>>> import numpy as np
>>> np.set_printoptions(precision=1, suppress=True, linewidth=100)
>>> J = np.loadtxt("a.csv", delimiter=",")
>>> J
array([[1., 0., 0., 0., 0., 0., 0.],
       [2., 1., 0., 0., 0., 0., 0.],
       [1., 3., 3., 0., 0., 0., 0.],
       [3., 1., 3., 3., 0., 0., 0.],
       [3., 2., 2., 0., 2., 0., 0.],
       [0., 3., 2., 1., 2., 0., 0.],
       [1., 2., 3., 0., 2., 0., 2.]])
>>> print(np.round(J @ np.linalg.pinv(J) @ J, 1) + 0)
[[1. 0. 0. 0. 0. 0. 0.]
 [2. 1. 0. 0. 0. 0. 0.]
 [1. 3. 3. 0. 0. 0. 0.]
 [3. 1. 3. 3. 0. 0. 0.]
 [3. 2. 2. 0. 2. 0. 0.]
 [0. 3. 2. 1. 2. 0. 0.]
 [1. 2. 3. 0. 2. 0. 2.]]
>>> np.linalg.lstsq(J[:-1].T, J[-1])[2]
np.int32(5)
>>> print(np.abs(np.diag(np.linalg.qr(J)[1])) > 1e-9)
[ True  True  True  True  True False  True]
>>> np.sort(np.linalg.eigvals(J))
array([0., 1., 1., 2., 2., 3., 3.])
>>> np.linalg.matrix_rank(J - J[0, 0] * np.eye(7))
np.int64(6)
>>> [int(np.linalg.matrix_rank(np.linalg.matrix_power(J, p))) for p in range(1, 8)]
[6, 6, 6, 6, 6, 6, 6]
>>> t3 = np.stack([J, 5 * J, J[::-1]])
>>> print(np.linalg.matrix_rank(t3))
[6 6 6]
>>> print(t3.sum(axis=0))
[[ 7.  2.  3.  0.  2.  0.  2.]
 [12.  9.  2.  1.  2.  0.  0.]
 [ 9. 20. 20.  0.  2.  0.  0.]
 [21.  7. 21. 21.  0.  0.  0.]
 [19. 15. 15.  0. 12.  0.  0.]
 [ 2. 19. 12.  6. 12.  0.  0.]
 [ 7. 12. 18.  0. 12.  0. 12.]]
>>> (t3 @ J.T).shape
(3, 7, 7)
>>> np.linalg.matrix_rank(t3.reshape(3, -1))
np.int64(2)
>>> t3.shape
(3, 7, 7)
>>> left, sv, VT = np.linalg.svd(J)
>>> evecs = VT[:(sv > 1e-8).sum()]
>>> rng = np.random.default_rng(46)
>>> x0 = J[3] + 3 * J[0] + rng.integers(2) * np.eye(7)[0]
>>> print(x0)
[7. 1. 3. 3. 0. 0. 0.]
>>> round(np.linalg.norm(x0 - evecs.T @ evecs @ x0), 1)
np.float64(0.0)
>>> np.linalg.matrix_rank(np.vstack([J, x0]))
np.int64(6)
>>> np.diag(evecs.T @ evecs)
array([1., 1., 1., 1., 1., 0., 1.])
